$ python3 -q
>>> import numpy as np
>>> np.set_printoptions(suppress=True, linewidth=160)
>>> q, _ = np.linalg.qr(np.array([[0.9, 0.6, 0.6, 1.5, -2.2, -0.4, 1.5, 0.8],
...     [0.8, 0.7, -1.7, -0.5, -0.4, 0.5, -0.3, -1.0],
...     [-1.1, 0.9, 0.3, 1.1, 0.0, -1.3, -0.9, 0.6],
...     [-0.1, 1.9, -0.7, -0.7, 0.1, -1.1, 0.6, -1.7],
...     [0.0, -0.6, 1.1, -0.2, 0.1, -2.0, -0.1, -0.7],
...     [-0.2, 1.1, -0.8, 1.9, -0.9, 0.5, 0.6, 0.6],
...     [1.2, -0.1, -1.0, 0.4, -0.1, 0.0, 0.0, -2.3],
...     [-0.4, -0.4, 0.0, 0.6, 0.1, 0.2, 0.0, 1.0]]))
>>> evals = np.array([0, 2, 1, 1, 2, 1, 2, 2])
>>> m1 = q @ np.diag(evals) @ q.T
>>> print(m1.round(2) + 0)
[[ 1.03  0.05  0.32  0.15 -0.23  0.   -0.43  0.21]
 [ 0.05  1.18  0.29  0.03 -0.2   0.11 -0.55 -0.04]
 [ 0.32  0.29  1.23  0.08 -0.26 -0.22  0.55 -0.36]
 [ 0.15  0.03  0.08  1.74 -0.07  0.32  0.2   0.16]
 [-0.23 -0.2  -0.26 -0.07  1.31  0.2   0.07 -0.07]
 [ 0.    0.11 -0.22  0.32  0.2   1.56 -0.07 -0.25]
 [-0.43 -0.55  0.55  0.2   0.07 -0.07  1.23  0.09]
 [ 0.21 -0.04 -0.36  0.16 -0.07 -0.25  0.09  1.72]]
>>> rank = np.linalg.matrix_rank(m1)
>>> print(rank)
7
>>> ns = np.linalg.svd(m1)[2][rank:].T
>>> print(np.linalg.matrix_rank(m1.T @ m1), np.linalg.matrix_rank(m1 @ m1.T))
7 7
>>> print(np.round(ns @ ns.T, 2) + 0)
[[ 0.19  0.17 -0.23 -0.02  0.   -0.04  0.25 -0.08]
 [ 0.17  0.15 -0.2  -0.02  0.   -0.04  0.22 -0.07]
 [-0.23 -0.2   0.28  0.03  0.    0.05 -0.31  0.1 ]
 [-0.02 -0.02  0.03  0.    0.    0.   -0.03  0.01]
 [ 0.    0.    0.    0.    0.    0.    0.    0.  ]
 [-0.04 -0.04  0.05  0.    0.    0.01 -0.06  0.02]
 [ 0.25  0.22 -0.31 -0.03  0.   -0.06  0.33 -0.11]
 [-0.08 -0.07  0.1   0.01  0.    0.02 -0.11  0.04]]
>>> A = np.load("dump.npy")
>>> print(A)
[[-1.  1.  0.]
 [ 0. -1.  1.]
 [ 0.  0. -1.]]
>>> other = np.linalg.inv(A)
>>> print(A @ other)
[[1. 0. 0.]
 [0. 1. 0.]
 [0. 0. 1.]]
>>> print(np.allclose(other, A.T))
False
>>> evals, evecs = np.linalg.eig(A)
>>> print(np.round(np.sort(np.linalg.eigvals(np.linalg.inv(A))), 2))
[-1. -1. -1.]
>>> print(np.round(np.sort(np.linalg.eigvals(A @ A)), 2))
[1. 1. 1.]
>>> print(A @ evecs[:, 0] - evals[0] * evecs[:, 0])
[0. 0. 0.]
>>> print(evals)
[-1. -1. -1.]
>>> print(np.prod(evals))
-1.0
>>> print(np.round(np.linalg.eigvals(A).sum().real, 2))
-3.0
>>> print(round(np.linalg.det(2 * A), 2), round(np.linalg.det(A), 2))
-8.0 -1.0
>>> other = np.array([[2, 0, 5], [5, 3, 4], [4, 4, 0]])
>>> print(np.linalg.matrix_rank(np.vstack([A, other.T])))
3
>>> print(other.T @ A.T)
[[ 3. -1. -4.]
 [ 3.  1. -4.]
 [-1. -4.  0.]]
>>> print(A @ other)
[[ 3.  3. -1.]
 [-1.  1. -4.]
 [-4. -4.  0.]]
>>> print(np.vstack([A, other.T]).shape)
(6, 3)
>>> feats = np.arange(32).reshape(4, 8) + -3
>>> print(feats)
[[-3 -2 -1  0  1  2  3  4]
 [ 5  6  7  8  9 10 11 12]
 [13 14 15 16 17 18 19 20]
 [21 22 23 24 25 26 27 28]]
>>> Uu, sv, VT = np.linalg.svd(feats)
>>> evecs = VT[:(sv > 1e-8).sum()]
>>> rng = np.random.default_rng(341)
>>> x0 = feats[2] + -3 * feats[0] + rng.integers(2) * np.eye(8)[0]
>>> print(x0)
[23. 20. 18. 16. 14. 12. 10.  8.]
>>> print(np.round(np.diag(evecs.T @ evecs), 2))
[0.42 0.27 0.18 0.13 0.13 0.18 0.27 0.42]
>>> print(np.linalg.matrix_rank(np.vstack([feats, x0])))
3
>>> print(np.argsort(-np.linalg.norm(feats, axis=0).round(6), kind="stable")[:3])
[7 6 5]
>>> print(np.linalg.matrix_rank(feats, rtol=0.1))
1
>>> print([round(float(x), 2) for x in np.linalg.svd(feats, compute_uv=False)[:3]])
[87.59, 7.49, 0.0]
>>> gram = feats.T @ feats
>>> print(np.allclose(gram, gram.T))
True
>>> print(np.linalg.matrix_rank(gram))
2
>>> print(np.round(np.linalg.eigvalsh(gram)[::-1], 2) + 0)
[7671.94   56.06    0.      0.      0.      0.      0.      0.  ]
>>> print(np.diag(gram))
[ 644  720  804  896  996 1104 1220 1344]
>>> print(np.trace(gram), (feats ** 2).sum())
7728 7728
>>> K = np.array([[1, 0, 0, 0], [2, 2, 0, 0], [0, 0, 1, 0], [0, 0, 2, 2]])
>>> print((np.linalg.matrix_power((K != 0) + (K.T != 0) + np.eye(4), 4) > 0).astype(int))
[[1 1 0 0]
 [1 1 0 0]
 [0 0 1 1]
 [0 0 1 1]]
>>> print(np.flatnonzero(np.linalg.matrix_power((K != 0) + (K.T != 0) + np.eye(4), 4)[1]))
[0 1]
>>> print(K @ K)
[[1 0 0 0]
 [6 4 0 0]
 [0 0 1 0]
 [0 0 6 4]]
>>> X = np.loadtxt("out14.csv", delimiter=",")
>>> print(X)
[[0. 0. 4. 0. 0. 1. 0.]
 [5. 1. 0. 0. 3. 4. 0.]
 [3. 0. 2. 0. 0. 0. 1.]
 [0. 0. 0. 0. 2. 0. 0.]
 [0. 0. 3. 3. 0. 2. 4.]
 [4. 0. 0. 0. 0. 3. 0.]
 [2. 0. 5. 0. 4. 0. 1.]
 [0. 0. 0. 0. 0. 0. 1.]
 [0. 0. 0. 0. 0. 0. 0.]]
>>> other = np.c_[X[:, :5] @ np.array([[-9, -6, -2, -2, -1],
...     [8, -9, 1, 5, 3],
...     [-3, 0, 0, -3, 1],
...     [-4, 7, -3, 3, -7],
...     [8, -7, -4, -9, 8]]), np.array([2, 1, 1, 2, 1, 0, 2, 2, 0])]
>>> print(other)
[[-12.   0.   0. -12.   4.   2.]
 [-13. -60. -21. -32.  22.   1.]
 [-33. -18.  -6. -12.  -1.   1.]
 [ 16. -14.  -8. -18.  16.   2.]
 [-21.  21.  -9.   0. -18.   1.]
 [-36. -24.  -8.  -8.  -4.   0.]
 [ -1. -40. -20. -55.  35.   2.]
 [  0.   0.   0.   0.   0.   2.]
 [  0.   0.   0.   0.   0.   0.]]
>>> print(np.round(np.linalg.norm(np.linalg.qr(X)[0].T @ other, axis=0) ** 2 / ((other ** 2).sum(axis=0) + 1e-12), 2))
[1.   1.   1.   1.   1.   0.84]
>>> mat = np.load("block12.npy")
>>> print(mat)
[[-0.2   0.2   0.4   0.1  -1.1  -0.6  -0.6   0.7 ]
 [ 0.1   0.9   0.5  -1.1   0.1  -1.2  -0.2  -2.7 ]
 [-0.79  0.01 -0.34  2.32 -2.1  -0.16  0.79  0.42]
 [-0.4   0.2  -0.8   1.8  -2.    0.2   0.7   0.3 ]
 [ 0.9   0.    1.4   1.5  -0.8  -0.2   0.1  -1.  ]
 [ 0.3   0.4  -0.5  -1.1   1.    0.5  -1.5   0.1 ]
 [ 1.    1.9  -1.5  -1.6  -0.9   0.7  -1.3  -0.2 ]
 [ 1.    1.2   0.4  -0.6   0.7   1.9   0.   -0.5 ]]
>>> x0 = np.array([2, 0, 2, 1, 1, 1, 0, 2])
>>> h1 = np.maximum(mat @ x0, 0)
>>> print(mat * (h1 > 1e-9)[:, None])
[[-0.2  0.2  0.4  0.1 -1.1 -0.6 -0.6  0.7]
 [ 0.   0.   0.  -0.   0.  -0.  -0.  -0. ]
 [-0.   0.  -0.   0.  -0.  -0.   0.   0. ]
 [-0.   0.  -0.   0.  -0.   0.   0.   0. ]
 [ 0.9  0.   1.4  1.5 -0.8 -0.2  0.1 -1. ]
 [ 0.3  0.4 -0.5 -1.1  1.   0.5 -1.5  0.1]
 [ 0.   0.  -0.  -0.  -0.   0.  -0.  -0. ]
 [ 1.   1.2  0.4 -0.6  0.7  1.9  0.  -0.5]]
>>> print(np.round(mat.T @ h1, 2))
[ 6.61  4.68  5.84  2.17  0.16  6.58 -0.11 -4.84]
>>> print(np.round(np.tanh(mat @ x0), 2))
[ 0.2  -1.   -0.88 -0.95  1.    0.2  -1.    1.  ]
>>> z = rng.permutation(8)
>>> print(z)
[6 0 5 7 2 1 4 3]
>>> other = mat[z][:, z]
>>> print(np.round(np.sort(np.abs(np.linalg.eigvals(other))), 2))
[0.24 0.88 1.31 1.31 1.7  1.7  3.57 3.57]
>>> print(np.allclose(other, mat))
False
>>> other = mat + rng.integers(-2, 3, (8, 7)) @ rng.integers(-2, 3, (7, 8))
>>> print(other.round(2))
[[  3.8    4.2   -3.6  -10.9    3.9    6.4   -0.6    6.7 ]
 [ -3.9   -7.1  -11.5   -9.1    4.1   -5.2   -0.2   -6.7 ]
 [  2.21   0.01   1.66  -5.68 -15.1   -8.16   2.79  -0.58]
 [  5.6   10.2    6.2    3.8    0.     4.2   -1.3    0.3 ]
 [ -0.1   -3.    -1.6   -3.5    1.2    1.8   -3.9    1.  ]
 [  6.3   -1.6  -10.5  -11.1    1.    -1.5    2.5   -5.9 ]
 [ 10.     2.9    1.5   -3.6   -5.9    9.7   -0.3    3.8 ]
 [  2.     2.2   13.4    0.4   -9.3   11.9    1.     5.5 ]]
>>> print(np.abs(other - mat).sum(axis=1))
[41. 44. 37. 33. 22. 40. 34. 43.]
>>> print(np.round(np.linalg.svd(other - mat, compute_uv=False), 2) + 0)
[31.61 21.92 19.56 13.04  8.53  4.26  3.78  0.  ]
